In [1]: import numpy as np

In [2]: np.set_printoptions(precision=1, suppress=True, linewidth=140, sign=" ")

In [3]: rnd = lambda a: np.round(a, 1) + 0

In [4]: m1 = np.load("x.npy")

In [5]: m1
Out[5]: 
array([[-5, -4,  0,  0],
       [ 9,  0,  0,  0],
       [ 0,  0,  0,  0],
       [ 0,  0,  0,  0]])

In [6]: Uu, s, Vt = np.linalg.svd(m1)

In [7]: evecs = Vt[:(s > 1e-8).sum()]

In [8]: rng = np.random.default_rng(5638)

In [9]: x = m1[3] + -2 * m1[0] + rng.integers(2) * np.eye(4)[0]

In [10]: x
Out[10]: array([ 11.,   8.,   0.,   0.])

In [11]: rnd(np.diag(evecs.T @ evecs))
Out[11]: array([ 1.,  1.,  0.,  0.])

In [12]: rnd(np.linalg.norm(x - evecs.T @ evecs @ x))
Out[12]: np.float64(0.0)

In [13]: np.linalg.matrix_rank(np.vstack([m1, x]))
Out[13]: np.int64(2)

In [14]: np.allclose(evecs.T @ evecs @ x, x)
Out[14]: True

In [15]: rank = np.linalg.matrix_rank(m1)

In [16]: rank
Out[16]: np.int64(2)

In [17]: null = np.linalg.svd(m1)[2][rank:].T

In [18]: np.allclose(m1 @ null, 0)
Out[18]: True

In [19]: m1 @ null
Out[19]: 
array([[ 0.,  0.],
       [ 0.,  0.],
       [ 0.,  0.],
       [ 0.,  0.]])

In [20]: null.shape
Out[20]: (4, 2)

In [21]: m1 @ m1
Out[21]: 
array([[-11,  20,   0,   0],
       [-45, -36,   0,   0],
       [  0,   0,   0,   0],
       [  0,   0,   0,   0]])

In [22]: (np.linalg.matrix_power((m1 != 0) + (m1.T != 0) + np.eye(4), 4) > 0).astype(int)
Out[22]: 
array([[ 1,  1,  0,  0],
       [ 1,  1,  0,  0],
       [ 0,  0,  1,  0],
       [ 0,  0,  0,  1]])

In [23]: (m1 != 0).astype(int)
Out[23]: 
array([[ 1,  1,  0,  0],
       [ 1,  0,  0,  0],
       [ 0,  0,  0,  0],
       [ 0,  0,  0,  0]])

In [24]: rnd(np.linalg.det(2 * m1)), rnd(np.linalg.det(m1))
Out[24]: (np.float64(0.0), np.float64(0.0))

In [25]: np.einsum("ii->", m1)
Out[25]: np.int64(-5)

In [26]: rnd(np.linalg.eigvals(m1))
Out[26]: array([-2.5+5.5j, -2.5-5.5j,  0. +0.j ,  0. +0.j ])

In [27]: rnd(np.linalg.eigvals(m1).sum().real)
Out[27]: np.float64(-5.0)

In [28]: np.kron(np.eye(2, dtype=int), m1)
Out[28]: 
array([[-5, -4,  0,  0,  0,  0,  0,  0],
       [ 9,  0,  0,  0,  0,  0,  0,  0],
       [ 0,  0,  0,  0,  0,  0,  0,  0],
       [ 0,  0,  0,  0,  0,  0,  0,  0],
       [ 0,  0,  0,  0, -5, -4,  0,  0],
       [ 0,  0,  0,  0,  9,  0,  0,  0],
       [ 0,  0,  0,  0,  0,  0,  0,  0],
       [ 0,  0,  0,  0,  0,  0,  0,  0]])

In [29]: rnd(np.linalg.det(m1.T))
Out[29]: np.float64(0.0)

In [30]: A = np.load("out3.npy")

In [31]: A
Out[31]: 
array([[ 0,  1,  1,  0,  0,  0],
       [ 1,  0,  0,  1,  0,  0],
       [ 1,  0,  0,  1,  1,  1],
       [ 0,  1,  1,  0,  0,  1],
       [ 0,  0,  1,  0,  0,  1],
       [ 0,  0,  1,  1,  1,  0]])

In [32]: rnd(np.sort(np.abs(np.linalg.eigvals(A))))
Out[32]: array([ 0.2,  0.7,  1.1,  1.3,  2.2,  2.9])

In [33]: rnd(np.linalg.det(A))
Out[33]: np.float64(-1.0)

In [34]: np.allclose(A, A.T)
Out[34]: True

In [35]: O, R = np.linalg.qr(A)

In [36]: rnd(O @ R)
Out[36]: 
array([[ 0.,  1.,  1.,  0.,  0.,  0.],
       [ 1.,  0.,  0.,  1.,  0.,  0.],
       [ 1.,  0.,  0.,  1.,  1.,  1.],
       [ 0.,  1.,  1.,  0.,  0.,  1.],
       [ 0.,  0.,  1.,  0.,  0.,  1.],
       [ 0.,  0.,  1.,  1.,  1.,  0.]])

In [37]: rnd(O)
Out[37]: 
array([[ 0. ,  0.7,  0. ,  0. ,  0. ,  0.7],
       [-0.7,  0. ,  0. ,  0. ,  0.7,  0. ],
       [-0.7,  0. ,  0. ,  0. , -0.7,  0. ],
       [ 0. ,  0.7,  0. ,  0. ,  0. , -0.7],
       [ 0. ,  0. ,  0.7,  0.7,  0. ,  0. ],
       [ 0. ,  0. ,  0.7, -0.7,  0. ,  0. ]])

In [38]: rnd(R)
Out[38]: 
array([[-1.4,  0. ,  0. , -1.4, -0.7, -0.7],
       [ 0. ,  1.4,  1.4,  0. ,  0. ,  0.7],
       [ 0. ,  0. ,  1.4,  0.7,  0.7,  0.7],
       [ 0. ,  0. ,  0. , -0.7, -0.7,  0.7],
       [ 0. ,  0. ,  0. ,  0. , -0.7, -0.7],
       [ 0. ,  0. ,  0. ,  0. ,  0. , -0.7]])

In [39]: Uu, s, Vt = np.linalg.svd(A, full_matrices=False)

In [40]: rnd(Vt @ Vt.T)
Out[40]: 
array([[ 1.,  0.,  0.,  0.,  0.,  0.],
       [ 0.,  1.,  0.,  0.,  0.,  0.],
       [ 0.,  0.,  1.,  0.,  0.,  0.],
       [ 0.,  0.,  0.,  1.,  0.,  0.],
       [ 0.,  0.,  0.,  0.,  1.,  0.],
       [ 0.,  0.,  0.,  0.,  0.,  1.]])

In [41]: rnd(Uu.T @ A @ Vt.T)
Out[41]: 
array([[ 2.9,  0. ,  0. ,  0. ,  0. ,  0. ],
       [ 0. ,  2.2,  0. ,  0. ,  0. ,  0. ],
       [ 0. ,  0. ,  1.3,  0. ,  0. ,  0. ],
       [ 0. ,  0. ,  0. ,  1.1,  0. ,  0. ],
       [ 0. ,  0. ,  0. ,  0. ,  0.7,  0. ],
       [ 0. ,  0. ,  0. ,  0. ,  0. ,  0.2]])

In [42]: np.abs(Uu[:, 0]).round(6).argmax()
Out[42]: np.int64(2)

In [43]: (s > 1e-8).sum()
Out[43]: np.int64(6)

In [44]: np.allclose(Uu * s @ Vt, A)
Out[44]: True

In [45]: vals, evecs = np.linalg.eigh(A)

In [46]: x = np.array([2, 3, 3, 3, 2, 3])

In [47]: (np.sign(evecs[:, -1].round(6)) == np.sign(evecs[0, -1].round(6))).astype(int)
Out[47]: array([ 1,  1,  1,  1,  1,  1])

In [48]: rnd(np.linalg.eigvalsh(A[1:, 1:]))
Out[48]: array([-1.8, -1. , -0.6,  0.7,  2.6])

In [49]: rnd(evecs * np.abs(vals) @ evecs.T)
Out[49]: 
array([[ 1.1,  0. , -0.2,  0.8,  0.2,  0.3],
       [ 0. ,  1.2,  0.6, -0.1, -0.1,  0.2],
       [-0.2,  0.6,  1.8,  0.3,  0.2,  0.5],
       [ 0.8, -0.1,  0.3,  1.4,  0.7,  0.1],
       [ 0.2, -0.1,  0.2,  0.7,  1.2,  0.3],
       [ 0.3,  0.2,  0.5,  0.1,  0.3,  1.6]])

In [50]: x @ A @ x
Out[50]: np.int64(120)

In [51]: feats = 0.2 ** np.abs(np.subtract.outer(np.arange(9), np.arange(9)))

In [52]: rnd(feats)
Out[52]: 
array([[ 1. ,  0.2,  0. ,  0. ,  0. ,  0. ,  0. ,  0. ,  0. ],
       [ 0.2,  1. ,  0.2,  0. ,  0. ,  0. ,  0. ,  0. ,  0. ],
       [ 0. ,  0.2,  1. ,  0.2,  0. ,  0. ,  0. ,  0. ,  0. ],
       [ 0. ,  0. ,  0.2,  1. ,  0.2,  0. ,  0. ,  0. ,  0. ],
       [ 0. ,  0. ,  0. ,  0.2,  1. ,  0.2,  0. ,  0. ,  0. ],
       [ 0. ,  0. ,  0. ,  0. ,  0.2,  1. ,  0.2,  0. ,  0. ],
       [ 0. ,  0. ,  0. ,  0. ,  0. ,  0.2,  1. ,  0.2,  0. ],
       [ 0. ,  0. ,  0. ,  0. ,  0. ,  0. ,  0.2,  1. ,  0.2],
       [ 0. ,  0. ,  0. ,  0. ,  0. ,  0. ,  0. ,  0.2,  1. ]])

In [53]: np.linalg.cond(m1) > 100
Out[53]: np.True_

In [54]: np.linalg.matrix_rank(m1, rtol=0.1)
Out[54]: np.int64(2)

In [55]: rnd(np.linalg.norm(m1, 2) / np.linalg.norm(m1))
Out[55]: np.float64(1.0)

In [56]: lab = rng.permutation(9)

In [57]: other = feats[:, lab] * rng.choice([-1, 1], 9)

In [58]: rnd(other)
Out[58]: 
array([[ 0. ,  0. ,  0. ,  0. , -1. ,  0. ,  0. , -0.2,  0. ],
       [ 0. ,  0. ,  0. ,  0.2, -0.2,  0. ,  0. , -1. ,  0. ],
       [ 0. ,  0. ,  0. ,  1. ,  0. , -0.2,  0. , -0.2,  0. ],
       [ 0. ,  0. ,  0. ,  0.2,  0. , -1. , -0.2,  0. ,  0. ],
       [ 0. ,  0. ,  0. ,  0. ,  0. , -0.2, -1. ,  0. ,  0.2],
       [ 0. ,  0. ,  0.2,  0. ,  0. ,  0. , -0.2,  0. ,  1. ],
       [ 0.2,  0. ,  1. ,  0. ,  0. ,  0. ,  0. ,  0. ,  0.2],
       [ 1. , -0.2,  0.2,  0. ,  0. ,  0. ,  0. ,  0. ,  0. ],
       [ 0.2, -1. ,  0. ,  0. ,  0. ,  0. ,  0. ,  0. ,  0. ]])

In [59]: Uu, _, Vt = np.linalg.svd(feats.T @ other)

In [60]: rnd(Uu @ Vt)
Out[60]: 
array([[ 0.,  0.,  0.,  0., -1.,  0.,  0.,  0.,  0.],
       [ 0.,  0.,  0.,  0.,  0.,  0.,  0., -1.,  0.],
       [ 0.,  0.,  0.,  1.,  0.,  0.,  0.,  0.,  0.],
       [ 0.,  0.,  0.,  0.,  0., -1.,  0.,  0.,  0.],
       [ 0.,  0.,  0.,  0.,  0.,  0., -1.,  0.,  0.],
       [ 0.,  0.,  0.,  0.,  0.,  0.,  0.,  0.,  1.],
       [ 0.,  0.,  1.,  0.,  0.,  0.,  0.,  0.,  0.],
       [ 1.,  0.,  0.,  0.,  0.,  0.,  0.,  0.,  0.],
       [ 0., -1.,  0.,  0.,  0.,  0.,  0.,  0.,  0.]])

In [61]: vals, evecs = np.linalg.eigh(feats)

In [62]: rnd(evecs @ np.diag(vals) @ evecs.T)
Out[62]: 
array([[ 1. ,  0.2,  0. ,  0. ,  0. ,  0. ,  0. ,  0. ,  0. ],
       [ 0.2,  1. ,  0.2,  0. ,  0. ,  0. ,  0. ,  0. ,  0. ],
       [ 0. ,  0.2,  1. ,  0.2,  0. ,  0. ,  0. ,  0. ,  0. ],
       [ 0. ,  0. ,  0.2,  1. ,  0.2,  0. ,  0. ,  0. ,  0. ],
       [ 0. ,  0. ,  0. ,  0.2,  1. ,  0.2,  0. ,  0. ,  0. ],
       [ 0. ,  0. ,  0. ,  0. ,  0.2,  1. ,  0.2,  0. ,  0. ],
       [ 0. ,  0. ,  0. ,  0. ,  0. ,  0.2,  1. ,  0.2,  0. ],
       [ 0. ,  0. ,  0. ,  0. ,  0. ,  0. ,  0.2,  1. ,  0.2],
       [ 0. ,  0. ,  0. ,  0. ,  0. ,  0. ,  0. ,  0.2,  1. ]])

In [63]: rnd(np.linalg.svd(feats, compute_uv=False))
Out[63]: array([ 1.5,  1.4,  1.2,  1.1,  0.9,  0.8,  0.8,  0.7,  0.7])

In [64]: rnd(np.linalg.eigvalsh(feats + -3 * np.eye(9)))
Out[64]: array([-2.3, -2.3, -2.2, -2.2, -2.1, -1.9, -1.8, -1.6, -1.5])

In [65]: np.unique(vals.round(6) + 0, return_counts=True)[1]
Out[65]: array([ 1,  1,  1,  1,  1,  1,  1,  1,  1])

In [66]: rnd(np.linalg.eigvalsh(feats @ feats))
Out[66]: array([ 0.5,  0.5,  0.6,  0.7,  0.9,  1.1,  1.5,  1.8,  2.1])

In [67]: rnd(vals.sum()), np.trace(feats)
Out[67]: (np.float64(9.0), np.float64(9.0))

In [68]: K = np.vander(np.arange(12) - 2, 4, increasing=True)

In [69]: K
Out[69]: 
array([[  1,  -2,   4,  -8],
       [  1,  -1,   1,  -1],
       [  1,   0,   0,   0],
       [  1,   1,   1,   1],
       [  1,   2,   4,   8],
       [  1,   3,   9,  27],
       [  1,   4,  16,  64],
       [  1,   5,  25, 125],
       [  1,   6,  36, 216],
       [  1,   7,  49, 343],
       [  1,   8,  64, 512],
       [  1,   9,  81, 729]])

In [70]: # column 3 is much longer than the rest

In [71]: C2 = K.T @ K

In [72]: np.trace(C2), (K ** 2).sum()
Out[72]: (np.int64(994122), np.int64(994122))

In [73]: np.diag(C2)
Out[73]: array([     12,     290,   15350,  978470])

In [74]: (K @ K.T).shape
Out[74]: (12, 12)

In [75]: other = np.c_[K[:, :2] @ np.array([[2, 2], [5, 5]]), np.array([-3, 1, -3, -1, 1, 2, 3, 0, -2, -1, 1, 2])]

In [76]: other
Out[76]: 
array([[-8, -8, -3],
       [-3, -3,  1],
       [ 2,  2, -3],
       [ 7,  7, -1],
       [12, 12,  1],
       [17, 17,  2],
       [22, 22,  3],
       [27, 27,  0],
       [32, 32, -2],
       [37, 37, -1],
       [42, 42,  1],
       [47, 47,  2]])

In [77]: np.linalg.matrix_rank(np.c_[K, other])
Out[77]: np.int64(5)
